$ ipython --no-banner

In [1]: import numpy as np

In [2]: np.set_printoptions(suppress=True, linewidth=200)

In [3]: tidy = lambda a: np.round(a, 2) + 0

In [4]: E = np.load("test16.npy")

In [5]: tidy(E)
Out[5]: 
array([[ 0.18, -1.08, -0.37, -0.57, -0.68, -0.89,  0.68, -0.8 ],
       [ 0.  ,  0.35, -0.98, -1.22,  0.21,  0.7 , -0.66, -0.67],
       [ 0.91, -0.74,  1.22, -0.37, -0.25,  0.61, -0.74, -0.2 ],
       [ 1.03,  0.77,  0.17, -0.41, -0.01,  0.49,  1.38,  0.05],
       [ 0.36, -0.35,  0.  ,  0.56,  1.58, -0.09,  0.17, -0.96],
       [-0.06, -0.89, -0.74,  0.77, -0.35,  1.33,  0.38,  0.12],
       [-1.39, -0.07,  0.91, -0.47,  0.13,  0.57,  0.64, -0.51],
       [ 0.06,  0.82,  0.13,  0.87, -0.9 ,  0.08, -0.25, -1.3 ]])

In [6]: np.allclose(E @ E.T, E.T @ E)
Out[6]: True

In [7]: tidy(np.linalg.det(E))
Out[7]: np.float64(-256.0)

In [8]: tidy(np.trace(E))
Out[8]: np.float64(3.58)

In [9]: tidy(np.sort(np.abs(np.linalg.eigvals(E))))
Out[9]: array([2., 2., 2., 2., 2., 2., 2., 2.])

In [10]: rng = np.random.default_rng(902904)

In [11]: labels = rng.permutation(8)

In [12]: A2 = E[:, labels] * rng.choice([-1, 1], 8)

In [13]: tidy(A2)
Out[13]: 
array([[ 0.8 ,  0.89,  0.68, -0.37, -0.18, -0.68,  1.08,  0.57],
       [ 0.67, -0.7 , -0.21, -0.98,  0.  ,  0.66, -0.35,  1.22],
       [ 0.2 , -0.61,  0.25,  1.22, -0.91,  0.74,  0.74,  0.37],
       [-0.05, -0.49,  0.01,  0.17, -1.03, -1.38, -0.77,  0.41],
       [ 0.96,  0.09, -1.58,  0.  , -0.36, -0.17,  0.35, -0.56],
       [-0.12, -1.33,  0.35, -0.74,  0.06, -0.38,  0.89, -0.77],
       [ 0.51, -0.57, -0.13,  0.91,  1.39, -0.64,  0.07,  0.47],
       [ 1.3 , -0.08,  0.9 ,  0.13, -0.06,  0.25, -0.82, -0.87]])

In [14]: Uu, _, Vt = np.linalg.svd(E.T @ A2)

In [15]: tidy(np.linalg.lstsq(E, A2)[0])
Out[15]: 
array([[ 0.,  0.,  0.,  0., -1.,  0.,  0.,  0.],
       [ 0.,  0.,  0.,  0.,  0.,  0., -1.,  0.],
       [ 0.,  0.,  0.,  1.,  0.,  0.,  0.,  0.],
       [ 0.,  0.,  0.,  0.,  0.,  0.,  0., -1.],
       [ 0.,  0., -1.,  0.,  0.,  0.,  0.,  0.],
       [ 0., -1.,  0.,  0.,  0.,  0.,  0.,  0.],
       [ 0.,  0.,  0.,  0.,  0., -1.,  0.,  0.],
       [-1.,  0.,  0.,  0.,  0.,  0.,  0.,  0.]])

In [16]: tidy(Uu @ Vt)
Out[16]: 
array([[ 0.,  0.,  0.,  0., -1.,  0.,  0.,  0.],
       [ 0.,  0.,  0.,  0.,  0.,  0., -1.,  0.],
       [ 0.,  0.,  0.,  1.,  0.,  0.,  0.,  0.],
       [ 0.,  0.,  0.,  0.,  0.,  0.,  0., -1.],
       [ 0.,  0., -1.,  0.,  0.,  0.,  0.,  0.],
       [ 0., -1.,  0.,  0.,  0.,  0.,  0.,  0.],
       [ 0.,  0.,  0.,  0.,  0., -1.,  0.,  0.],
       [-1.,  0.,  0.,  0.,  0.,  0.,  0.,  0.]])

In [17]: A = np.load("arr.npy")

In [18]: A
Out[18]: 
array([[-3,  0, -3,  0, -3,  0],
       [-2,  1, -2,  1, -2,  1],
       [-2, -2, -2, -2, -2, -2],
       [-3,  0, -3,  0, -3,  0],
       [-2,  1, -2,  1, -2,  1],
       [-2, -2, -2, -2, -2, -2]])

In [19]: t3 = np.stack([A, 2 * A, A[::-1]])

In [20]: np.linalg.matrix_rank(t3)
Out[20]: array([2, 2, 2])

In [21]: t3.sum(axis=0)
Out[21]: 
array([[-11,  -2, -11,  -2, -11,  -2],
       [ -8,   4,  -8,   4,  -8,   4],
       [ -9,  -6,  -9,  -6,  -9,  -6],
       [-11,  -2, -11,  -2, -11,  -2],
       [ -8,   4,  -8,   4,  -8,   4],
       [ -9,  -6,  -9,  -6,  -9,  -6]])

In [22]: tidy(np.linalg.norm(t3, axis=(1, 2)))
Out[22]: array([11.49, 22.98, 11.49])

In [23]: Uu, sigma, Vt = np.linalg.svd(A)

In [24]: tidy(sigma)
Out[24]: array([10.2,  5.3,  0. ,  0. ,  0. ,  0. ])

In [25]: A2 = Uu[:, :2] @ np.diag(sigma[:2]) @ Vt[:2]

In [26]: np.linalg.matrix_rank(A, rtol=0.05)
Out[26]: np.int64(2)

In [27]: tidy(np.linalg.norm(A - A2) / np.linalg.norm(A))
Out[27]: np.float64(0.0)

In [28]: A2 = np.array([[-1, 1, 5],
    ...:     [3, 2, -2],
    ...:     [3, 1, 0],
    ...:     [0, -2, 1],
    ...:     [0, 5, 5],
    ...:     [2, -4, -3]])

In [29]: A2.T @ A.T
Out[29]: 
array([[ -6,   1, -14,  -6,   1, -14],
       [-21, -18,  -6, -21, -18,  -6],
       [-30, -24, -12, -30, -24, -12]])

In [30]: np.einsum("ij->j", A)
Out[30]: array([-14,  -2, -14,  -2, -14,  -2])

In [31]: Uu, sigma, Vt = np.linalg.svd(A)

In [32]: V = Vt[:(sigma > 1e-8).sum()]

In [33]: x = A[1] + -2 * A[3] + rng.integers(2) * np.eye(6)[1]

In [34]: x
Out[34]: array([4., 1., 4., 1., 4., 1.])

In [35]: np.allclose(V.T @ V @ x, x)
Out[35]: True

In [36]: tidy(V.T @ V)
Out[36]: 
array([[0.33, 0.  , 0.33, 0.  , 0.33, 0.  ],
       [0.  , 0.33, 0.  , 0.33, 0.  , 0.33],
       [0.33, 0.  , 0.33, 0.  , 0.33, 0.  ],
       [0.  , 0.33, 0.  , 0.33, 0.  , 0.33],
       [0.33, 0.  , 0.33, 0.  , 0.33, 0.  ],
       [0.  , 0.33, 0.  , 0.33, 0.  , 0.33]])

In [37]: C = np.array([[1, 2, 2, -2], [-1, -3, -1, 2]])

In [38]: F = rng.normal(size=(24, 2)) @ C + np.array([0, -1, -3, 0])

In [39]: tidy(F)
Out[39]: 
array([[ 0.57, -0.48, -1.23, -1.15],
       [-0.89, -3.74, -3.82,  1.78],
       [-1.88, -7.49, -4.05,  3.77],
       [ 1.82,  4.33, -1.06, -3.63],
       [ 0.55, -0.16, -1.65, -1.1 ],
       [-0.55, -1.96, -4.24,  1.1 ],
       [-1.82, -5.28, -5.99,  3.63],
       [ 2.56,  6.39, -0.15, -5.12],
       [-3.  , -8.88, -7.11,  5.99],
       [-0.35, -1.14, -4.25,  0.7 ],
       [ 3.63,  7.55,  2.95, -7.25],
       [ 0.02, -1.64, -2.27, -0.05],
       [-1.82, -5.51, -5.75,  3.63],
       [ 0.1 , -1.39, -2.2 , -0.21],
       [ 1.33,  1.71, -0.39, -2.66],
       [ 1.33,  1.14,  0.17, -2.65],
       [-0.71, -2.08, -4.78,  1.43],
       [ 0.68,  1.41, -2.71, -1.35],
       [-0.07, -1.75, -2.53,  0.14],
       [-0.91, -3.6 , -4.06,  1.83],
       [-1.41, -4.6 , -5.04,  2.82],
       [ 0.19, -0.22, -3.01, -0.38],
       [ 1.62,  2.53, -0.05, -3.24],
       [-1.46, -4.5 , -5.33,  2.92]])

In [40]: C = F[[12, 2]].astype(float)

In [41]: for _ in range(6):
    ...:     labels = np.linalg.norm(F[:, None] - C, axis=-1).argmin(axis=1)
    ...:     C = np.array([F[labels == j].mean(axis=0) for j in range(2)])
    ...: 

In [42]: labels
Out[42]: array([0, 1, 1, 0, 0, 1, 1, 0, 1, 1, 0, 0, 1, 0, 0, 0, 1, 0, 0, 1, 1, 0, 0, 1])

In [43]: tidy(C[1] - C[0])
Out[43]: array([-2.45, -5.93, -3.86,  4.89])

In [44]: np.bincount(labels)
Out[44]: array([13, 11])
